In [1]: import numpy as np

In [2]: from numpy import linalg as LA

In [3]: np.set_printoptions(precision=3, suppress=True, linewidth=120, floatmode="fixed")

In [4]: F = np.load("data.npy")

In [5]: F
Out[5]: 
array([[ 0, -1,  0,  3],
       [ 1,  0, -4,  5],
       [ 0,  4,  0,  1],
       [-3, -5, -1,  0]])

In [6]: O = F.astype(float).copy()

In [7]: for j in range(4):
   ...:     O[:, j] -= O[:, :j] @ (O[:, :j].T @ O[:, j])
   ...:     O[:, j] /= LA.norm(O[:, j])
   ...: 

In [8]: O.round(3) + 0
Out[8]: 
array([[ 0.000, -0.226,  0.087,  0.970],
       [ 0.316, -0.340, -0.886,  0.000],
       [ 0.000,  0.906, -0.347,  0.243],
       [-0.949, -0.113, -0.295,  0.000]])

In [9]: np.round(np.poly(F), 3) + 0
Out[9]: array([  1.000,   0.000,  52.000,   0.000, 169.000])

In [10]: LA.eigvals(F)
Out[10]: array([ 0.000+6.965j,  0.000-6.965j, -0.000+1.866j, -0.000-1.866j])

In [11]: round(float(LA.det(F.T)), 3)
Out[11]: 169.0

In [12]: round(float(LA.eigvals(F).sum().real), 3)
Out[12]: 0.0

In [13]: out = F / LA.norm(F, axis=1, keepdims=True)

In [14]: gram = out @ out.T

In [15]: (gram - 2 * np.eye(4)).round(6).argmax(axis=1)
Out[15]: array([1, 0, 1, 0])

In [16]: LA.norm(out, axis=1)
Out[16]: array([1.000, 1.000, 1.000, 1.000])

In [17]: round(float(np.degrees(np.arccos(np.clip(gram[1, 0], -1, 1)))), 3)
Out[17]: 42.952

In [18]: (np.abs(gram) > 0.9).astype(int)
Out[18]: 
array([[1, 0, 0, 0],
       [0, 1, 0, 0],
       [0, 0, 1, 0],
       [0, 0, 0, 1]])

In [19]: P = np.triu(np.array([[-1, 1, 1, 0], [0, -2, -2, 0], [1, 0, 2, 0], [0, 2, 0, 1]]), 1) + np.eye(4)

In [20]: out = P @ F @ LA.inv(P)

In [21]: out
Out[21]: 
array([[  1.000,   2.000,  -1.000,   9.000],
       [  1.000,  -9.000, -23.000,   3.000],
       [  0.000,   4.000,   8.000,   1.000],
       [ -3.000,  -2.000,  -2.000,   0.000]])

In [22]: U, sv, vt = LA.svd(F, full_matrices=False)

In [23]: np.round(U.T @ F @ vt.T, 3) + 0
Out[23]: 
array([[6.965, 0.000, 0.000, 0.000],
       [0.000, 6.965, 0.000, 0.000],
       [0.000, 0.000, 1.866, 0.000],
       [0.000, 0.000, 0.000, 1.866]])

In [24]: U.shape, sv.shape, vt.shape
Out[24]: ((4, 4), (4,), (4, 4))

In [25]: np.round(U.T @ U, 3) + 0
Out[25]: 
array([[1.000, 0.000, 0.000, 0.000],
       [0.000, 1.000, 0.000, 0.000],
       [0.000, 0.000, 1.000, 0.000],
       [0.000, 0.000, 0.000, 1.000]])

In [26]: (sv > 1e-8).sum()
Out[26]: np.int64(4)

In [27]: sv
Out[27]: array([6.965, 6.965, 1.866, 1.866])

In [28]: E = np.load("test15.npy")

In [29]: E
Out[29]: 
array([[0.429, 0.286, 0.286],
       [0.333, 0.667, 0.000],
       [0.429, 0.286, 0.286]])

In [30]: # row-stochastic, so 1 is an eigenvalue

In [31]: np.round(E @ LA.pinv(E) @ E, 3) + 0
Out[31]: 
array([[0.429, 0.286, 0.286],
       [0.333, 0.667, 0.000],
       [0.429, 0.286, 0.286]])

In [32]: LA.lstsq(E[:-1].T, E[-1])[2]
Out[32]: np.int32(2)

In [33]: data = np.array([[0, 0, 0, 0], [1, 0, 0, 0], [0, 1, 0, 0], [0, 0, 0, 2]])

In [34]: data.reshape(-1, 2)
Out[34]: 
array([[0, 0],
       [0, 0],
       [1, 0],
       [0, 0],
       [0, 1],
       [0, 0],
       [0, 0],
       [0, 2]])

In [35]: data.reshape(4, 5)
Traceback (most recent call last):
  Cell In[35], line 1
    data.reshape(4, 5)
ValueError: cannot reshape array of size 16 into shape (4,5)


In [36]: blk = data.reshape(4, 2, -1)

In [37]: blk[:, 0]
Out[37]: 
array([[0, 0],
       [1, 0],
       [0, 1],
       [0, 0]])

In [38]: np.einsum("ihd,jhd->hij", blk, blk).shape
Out[38]: (2, 4, 4)

In [39]: blk.sum(axis=1)
Out[39]: 
array([[0, 0],
       [1, 0],
       [0, 1],
       [0, 2]])

In [40]: blk.shape
Out[40]: (4, 2, 2)

In [41]: blk.transpose(1, 0, 2)
Out[41]: 
array([[[0, 0],
        [1, 0],
        [0, 1],
        [0, 0]],

       [[0, 0],
        [0, 0],
        [0, 0],
        [0, 2]]])
